$ ipython --no-banner

In [1]: import numpy as np

In [2]: from numpy import linalg as LA

In [3]: np.set_printoptions(suppress=True, linewidth=120)

In [4]: def tidy(a):
   ...:     return np.round(a, 3) + 0
   ...: 

In [5]: M = np.load("run0.npy")

In [6]: M
Out[6]: 
array([[ 0,  0,  0,  0, -3,  0,  0,  0],
       [ 0,  0,  0,  0,  0,  0,  0,  0],
       [ 0, -2,  0,  0,  0,  1,  0,  3],
       [ 0,  0, -1,  3,  0,  0,  0, -1],
       [ 1,  1,  0,  2,  0,  0,  0,  0]])

In [7]: U, sigma, VT = LA.svd(M)

In [8]: vecs = VT[:(sigma > 1e-8).sum()]

In [9]: rng = np.random.default_rng(22)

In [10]: vec = M[2] + 3 * M[3] + rng.integers(2) * np.eye(8)[2]

In [11]: vec
Out[11]: array([ 0., -2., -2.,  9.,  0.,  1.,  0.,  0.])

In [12]: LA.matrix_rank(np.vstack([M, vec]))
Out[12]: np.int64(5)

In [13]: tidy(np.diag(vecs.T @ vecs))
Out[13]: array([0.368, 0.632, 0.203, 0.924, 1.   , 0.076, 0.   , 0.797])

In [14]: try:
    ...:     LA.inv(M)
    ...: except LA.LinAlgError as e:
    ...:     print(e)
    ...: 
Last 2 dimensions of the array must be square

In [15]: np.abs(np.diag(LA.qr(M)[1])) > 1e-9
Out[15]: array([ True,  True,  True, False,  True])

In [16]: np.unique(M.round(6), axis=0).shape
Out[16]: (5, 8)

In [17]: tidy(np.trace(LA.pinv(M) @ M))
Out[17]: np.float64(4.0)

In [18]: U, sigma, VT = LA.svd(M)

In [19]: np.argmax(sigma[:-1] / (sigma[1:] + 1e-6)) + 1
Out[19]: np.int64(4)

In [20]: A2 = U[:, :4] @ np.diag(sigma[:4]) @ VT[:4]

In [21]: tidy(LA.norm(M - A2) / LA.norm(M))
Out[21]: np.float64(0.0)

In [22]: tidy(LA.norm(M - A2, 2)), sigma[4]
Out[22]: (np.float64(0.0), np.float64(-0.0))

In [23]: rank = LA.matrix_rank(M)

In [24]: rank
Out[24]: np.int64(4)

In [25]: N = LA.svd(M)[2][rank:].T

In [26]: LA.matrix_rank(M.T @ M), LA.matrix_rank(M @ M.T)
Out[26]: (np.int64(4), np.int64(4))

In [27]: [int(LA.matrix_rank(M[:i])) for i in range(1, len(M) + 1)]
Out[27]: [1, 1, 2, 3, 4]

In [28]: [int(LA.matrix_rank(np.delete(M, i, axis=0))) for i in range(5)]
Out[28]: [3, 4, 3, 3, 3]

In [29]: np.allclose(M @ N, 0)
Out[29]: True

In [30]: C2 = M.T @ M

In [31]: tidy(LA.svd(M, compute_uv=False) ** 2)
Out[31]: array([18.14, 10.86,  9.  ,  2.  ,  0.  ])

In [32]: data = np.load("mat.npy")

In [33]: data
Out[33]: 
array([[ 0,  0,  0, -2, -2,  0],
       [ 0,  0,  0, -2,  0, -2],
       [ 0,  0,  0,  2,  2, -2],
       [-3, -3,  0, -2, -2,  0],
       [-3,  0, -3, -2,  0, -2],
       [ 3,  3, -3,  2,  2, -2]])

In [34]: O, R = LA.qr(data)

In [35]: np.allclose(R.T @ R, data.T @ data)
Out[35]: True

In [36]: tidy(O)
Out[36]: 
array([[ 0.   ,  0.   ,  0.   , -0.577, -0.408,  0.707],
       [ 0.   ,  0.   ,  0.   , -0.577,  0.816,  0.   ],
       [ 0.   ,  0.   ,  0.   ,  0.577,  0.408,  0.707],
       [ 0.577,  0.408,  0.707,  0.   ,  0.   ,  0.   ],
       [ 0.577, -0.816,  0.   ,  0.   ,  0.   ,  0.   ],
       [-0.577, -0.408,  0.707,  0.   ,  0.   ,  0.   ]])

In [37]: O.shape, R.shape
Out[37]: ((6, 6), (6, 6))

In [38]: A2 = data ** -1
Traceback (most recent call last):
  Cell In[38], line 1
    A2 = data ** -1
ValueError: Integers to negative integer powers are not allowed.


In [39]: A2 = LA.inv(data)

In [40]: tidy(LA.slogdet(data)[0])
Out[40]: np.float64(-1.0)

In [41]: (np.abs(A2) > 1e-9).astype(int)
Out[41]: 
array([[1, 1, 1, 1, 1, 1],
       [1, 1, 1, 1, 1, 1],
       [1, 0, 1, 1, 0, 1],
       [1, 1, 1, 0, 0, 0],
       [1, 1, 1, 0, 0, 0],
       [1, 0, 1, 0, 0, 0]])

In [42]: tidy(data @ A2)
Out[42]: 
array([[1., 0., 0., 0., 0., 0.],
       [0., 1., 0., 0., 0., 0.],
       [0., 0., 1., 0., 0., 0.],
       [0., 0., 0., 1., 0., 0.],
       [0., 0., 0., 0., 1., 0.],
       [0., 0., 0., 0., 0., 1.]])

In [43]: f, r1 = data[1], data[5]

In [44]: f @ r1
Out[44]: np.int64(0)

In [45]: f @ f
Out[45]: np.int64(8)

In [46]: p = (f @ r1) / (f @ f) * f

In [47]: r1 - p
Out[47]: array([ 3.,  3., -3.,  2.,  2., -2.])

In [48]: np.outer(f, r1)
Out[48]: 
array([[ 0,  0,  0,  0,  0,  0],
       [ 0,  0,  0,  0,  0,  0],
       [ 0,  0,  0,  0,  0,  0],
       [-6, -6,  6, -4, -4,  4],
       [ 0,  0,  0,  0,  0,  0],
       [-6, -6,  6, -4, -4,  4]])

In [49]: tidy(LA.norm(f + r1) ** 2 + LA.norm(f - r1) ** 2)
Out[49]: np.float64(94.0)

In [50]: LA.matrix_rank(np.outer(f, r1))
Out[50]: np.int64(1)

In [51]: p
Out[51]: array([ 0.,  0.,  0., -0.,  0., -0.])

In [52]: t = np.radians(180)

In [53]: R = np.eye(6)

In [54]: R[2, 2] = R[0, 0] = np.cos(t)

In [55]: R[2, 0], R[0, 2] = -np.sin(t), np.sin(t)

In [56]: tidy(R)
Out[56]: 
array([[-1.,  0.,  0.,  0.,  0.,  0.],
       [ 0.,  1.,  0.,  0.,  0.,  0.],
       [ 0.,  0., -1.,  0.,  0.,  0.],
       [ 0.,  0.,  0.,  1.,  0.,  0.],
       [ 0.,  0.,  0.,  0.,  1.,  0.],
       [ 0.,  0.,  0.,  0.,  0.,  1.]])

In [57]: A2 = data @ R.T

In [58]: np.allclose(data @ data.T, A2 @ A2.T)
Out[58]: True

In [59]: tidy(A2)
Out[59]: 
array([[ 0.,  0.,  0., -2., -2.,  0.],
       [ 0.,  0.,  0., -2.,  0., -2.],
       [ 0.,  0.,  0.,  2.,  2., -2.],
       [ 3., -3.,  0., -2., -2.,  0.],
       [ 3.,  0.,  3., -2.,  0., -2.],
       [-3.,  3.,  3.,  2.,  2., -2.]])

In [60]: tidy(LA.svd(data, compute_uv=False)), tidy(LA.svd(A2, compute_uv=False))
Out[60]: 
(array([8.269, 5.644, 3.417, 2.332, 1.186, 0.49 ]),
 array([8.269, 5.644, 3.417, 2.332, 1.186, 0.49 ]))

In [61]: tidy(LA.det(R)), np.trace(R)
Out[61]: (np.float64(1.0), np.float64(2.0))

In [62]: np.abs(A2 - data).max(axis=0)
Out[62]: array([6., 0., 6., 0., 0., 0.])

In [63]: C = 20 * np.array([[0.8, -1.2, -0.1, -0.3, 0.2, -0.4],
    ...:     [1.7, 2.4, -1.9, -1.1, -1.2, -2.3],
    ...:     [1.0, 0.5, 0.2, 0.8, 0.7, 1.3]])

In [64]: z = rng.integers(0, 3, 19)

In [65]: J = C[z] + rng.normal(size=(19, 6))

In [66]: tidy(J)
Out[66]: 
array([[ 34.472,  49.215, -35.844, -21.108, -22.406, -46.45 ],
       [ 33.126,  46.28 , -39.154, -22.363, -23.807, -47.313],
       [ 16.816, -24.103,  -2.642,  -6.765,   6.021,  -7.831],
       [ 19.102,   9.046,   5.838,  15.422,  15.189,  27.423],
       [ 13.676, -22.649,  -2.208,  -7.084,   3.456,  -7.439],
       [ 16.374, -23.574,  -2.725,  -4.721,   5.502,  -6.166],
       [ 35.   ,  49.894, -35.906, -21.296, -23.119, -45.418],
       [ 16.551, -23.137,  -3.709,  -6.324,   4.488, -10.107],
       [ 32.558,  49.584, -39.059, -22.464, -23.625, -46.476],
       [ 15.139, -24.516,  -2.428,  -6.58 ,   4.182,  -6.39 ],
       [ 20.356,  11.625,   4.74 ,  16.836,  14.587,  25.701],
       [ 16.422, -23.697,  -3.112,  -5.252,   4.578,  -7.632],
       [ 19.442,   7.367,   5.467,  15.93 ,  11.823,  26.65 ],
       [ 15.301, -23.313,  -2.102,  -4.866,   4.233,  -7.72 ],
       [ 20.15 ,  11.231,   2.704,  17.177,  14.689,  25.446],
       [ 15.998, -24.447,  -1.941,  -5.06 ,   3.321,  -7.257],
       [ 16.941, -23.363,  -0.437,  -6.072,   4.693,  -5.521],
       [ 16.029, -24.139,  -1.996,  -5.413,   3.382,  -8.245],
       [ 32.245,  46.951, -39.021, -23.16 , -24.444, -45.307]])

In [67]: f = np.array([2, 3])

In [68]: np.polyval(f, M[4])
Out[68]: array([5, 5, 3, 7, 3, 3, 3, 3])

In [69]: np.array([np.convolve(row, f, "same") for row in M])
Out[69]: 
array([[ 0,  0,  0,  0, -6, -9,  0,  0],
       [ 0,  0,  0,  0,  0,  0,  0,  0],
       [ 0, -4, -6,  0,  0,  2,  3,  6],
       [ 0,  0, -2,  3,  9,  0,  0, -2],
       [ 2,  5,  3,  4,  6,  0,  0,  0]])

In [70]: np.correlate(M[4], M[1], "full")
Out[70]: array([0, 0, 0, 0, 0, 0, 0, 0, 0, 0, 0, 0, 0, 0, 0])

In [71]: np.cross(M[4, :3], M[1, :3])
Out[71]: array([0, 0, 0])

In [72]: vec = np.array([5, -8, 0, 0, 2, 9])

In [73]: target = J @ vec

In [74]: tidy(LA.solve(J.T @ J, J.T @ target))
Out[74]: array([ 5., -8.,  0.,  0.,  2.,  9.])

In [75]: tidy(LA.lstsq(J, target)[0])
Out[75]: array([ 5., -8.,  0.,  0.,  2.,  9.])

In [76]: target = target + 0.05 * rng.normal(size=19)

In [77]: tidy(target)
Out[77]: 
array([-684.24 , -678.111,  218.481,  300.338,  189.46 ,  225.984, -679.204,  185.829, -699.456,  222.719,  269.225,
        212.141,  301.776,  202.042,  269.352,  216.839,  231.357,  205.828, -670.966])

In [78]: beta, *_ = LA.lstsq(J, target)

In [79]: tidy(J.T @ (target - J @ beta))
Out[79]: array([0., 0., 0., 0., 0., 0.])

In [80]: beta.round()
Out[80]: array([ 5., -8., -0., -0.,  2.,  9.])

In [81]: tidy(beta)
Out[81]: array([ 4.999, -8.001, -0.006, -0.007,  1.999,  9.008])

In [82]: [round(float(LA.norm(LA.solve(J.T @ J + lam * np.eye(6), J.T @ target))), 2) for lam in (0, 1, 10, 100)]
Out[82]: [13.2, 13.05, 12.37, 11.7]

In [83]: tidy(LA.norm(target - J @ beta))
Out[83]: np.float64(0.17)
